$ ipython --no-banner

In [1]: import numpy as np

In [2]: from numpy import linalg as LA

In [3]: np.set_printoptions(suppress=True, linewidth=100)

In [4]: E = np.loadtxt("a.csv", delimiter=",")

In [5]: E
Out[5]: 
array([[-3., -2., -1.,  0.,  1.,  2.,  3.,  4.,  5.],
       [ 6.,  7.,  8.,  9., 10., 11., 12., 13., 14.],
       [15., 16., 17., 18., 19., 20., 21., 22., 23.],
       [24., 25., 26., 27., 28., 29., 30., 31., 32.],
       [33., 34., 35., 36., 37., 38., 39., 40., 41.],
       [42., 43., 44., 45., 46., 47., 48., 49., 50.],
       [51., 52., 53., 54., 55., 56., 57., 58., 59.],
       [60., 61., 62., 63., 64., 65., 66., 67., 68.],
       [69., 70., 71., 72., 73., 74., 75., 76., 77.],
       [78., 79., 80., 81., 82., 83., 84., 85., 86.],
       [87., 88., 89., 90., 91., 92., 93., 94., 95.]])

In [6]: Uu, s, Vt = LA.svd(E)

In [7]: s.round(2) + 0
Out[7]: array([538.66,  13.51,   0.  ,   0.  ,   0.  ,   0.  ,   0.  ,   0.  ,   0.  ])

In [8]: print(np.argmax(s[:-1] / (s[1:] + 1e-6)) + 1)
2

In [9]: other = Uu[:, :2] @ np.diag(s[:2]) @ Vt[:2]

In [10]: np.round(LA.norm(E - other) / LA.norm(E), 2)
Out[10]: np.float64(0.0)

In [11]: LA.matrix_rank(other)
Out[11]: np.int64(2)

In [12]: round(float(LA.norm(E - other, 2)), 2), np.round(s[2], 2)
Out[12]: (0.0, np.float64(0.0))

In [13]: other.round(2) + 0
Out[13]: 
array([[-3., -2., -1.,  0.,  1.,  2.,  3.,  4.,  5.],
       [ 6.,  7.,  8.,  9., 10., 11., 12., 13., 14.],
       [15., 16., 17., 18., 19., 20., 21., 22., 23.],
       [24., 25., 26., 27., 28., 29., 30., 31., 32.],
       [33., 34., 35., 36., 37., 38., 39., 40., 41.],
       [42., 43., 44., 45., 46., 47., 48., 49., 50.],
       [51., 52., 53., 54., 55., 56., 57., 58., 59.],
       [60., 61., 62., 63., 64., 65., 66., 67., 68.],
       [69., 70., 71., 72., 73., 74., 75., 76., 77.],
       [78., 79., 80., 81., 82., 83., 84., 85., 86.],
       [87., 88., 89., 90., 91., 92., 93., 94., 95.]])

In [14]: LA.lstsq(E[:-1].T, E[-1])[2]
Out[14]: np.int32(2)

In [15]: np.abs(np.diag(LA.qr(E)[1])) > 1e-9
Out[15]: array([ True,  True, False, False, False, False, False, False, False])

In [16]: np.round(E @ LA.pinv(E) @ E, 2) + 0
Out[16]: 
array([[-3., -2., -1.,  0.,  1.,  2.,  3.,  4.,  5.],
       [ 6.,  7.,  8.,  9., 10., 11., 12., 13., 14.],
       [15., 16., 17., 18., 19., 20., 21., 22., 23.],
       [24., 25., 26., 27., 28., 29., 30., 31., 32.],
       [33., 34., 35., 36., 37., 38., 39., 40., 41.],
       [42., 43., 44., 45., 46., 47., 48., 49., 50.],
       [51., 52., 53., 54., 55., 56., 57., 58., 59.],
       [60., 61., 62., 63., 64., 65., 66., 67., 68.],
       [69., 70., 71., 72., 73., 74., 75., 76., 77.],
       [78., 79., 80., 81., 82., 83., 84., 85., 86.],
       [87., 88., 89., 90., 91., 92., 93., 94., 95.]])

In [17]: try:
    ...:     LA.inv(E)
    ...: except LA.LinAlgError as e:
    ...:     print(repr(e))
    ...: 
LinAlgError('Last 2 dimensions of the array must be square')

In [18]: Uu, s = LA.svd(E)
Traceback (most recent call last):
  Cell In[18], line 1
    Uu, s = LA.svd(E)
ValueError: too many values to unpack (expected 2)


In [19]: Uu, s, Vt = LA.svd(E, full_matrices=False)

In [20]: (s > 1e-8).sum()
Out[20]: np.int64(2)

In [21]: np.round(Uu.T @ E @ Vt.T, 2) + 0
Out[21]: 
array([[538.66,   0.  ,   0.  ,   0.  ,   0.  ,   0.  ,   0.  ,   0.  ,   0.  ],
       [  0.  ,  13.51,   0.  ,   0.  ,   0.  ,   0.  ,   0.  ,   0.  ,   0.  ],
       [  0.  ,   0.  ,   0.  ,   0.  ,   0.  ,   0.  ,   0.  ,   0.  ,   0.  ],
       [  0.  ,   0.  ,   0.  ,   0.  ,   0.  ,   0.  ,   0.  ,   0.  ,   0.  ],
       [  0.  ,   0.  ,   0.  ,   0.  ,   0.  ,   0.  ,   0.  ,   0.  ,   0.  ],
       [  0.  ,   0.  ,   0.  ,   0.  ,   0.  ,   0.  ,   0.  ,   0.  ,   0.  ],
       [  0.  ,   0.  ,   0.  ,   0.  ,   0.  ,   0.  ,   0.  ,   0.  ,   0.  ],
       [  0.  ,   0.  ,   0.  ,   0.  ,   0.  ,   0.  ,   0.  ,   0.  ,   0.  ],
       [  0.  ,   0.  ,   0.  ,   0.  ,   0.  ,   0.  ,   0.  ,   0.  ,   0.  ]])

In [22]: np.abs(Uu[:, 0]).round(6).argmax()
Out[22]: np.int64(10)

In [23]: s.round(2) + 0
Out[23]: array([538.66,  13.51,   0.  ,   0.  ,   0.  ,   0.  ,   0.  ,   0.  ,   0.  ])

In [24]: np.allclose(Uu * s @ Vt, E)
Out[24]: True

In [25]: np.round(np.sqrt((s ** 2).sum()), 2), round(LA.norm(E), 2)
Out[25]: (np.float64(538.83), np.float64(538.83))
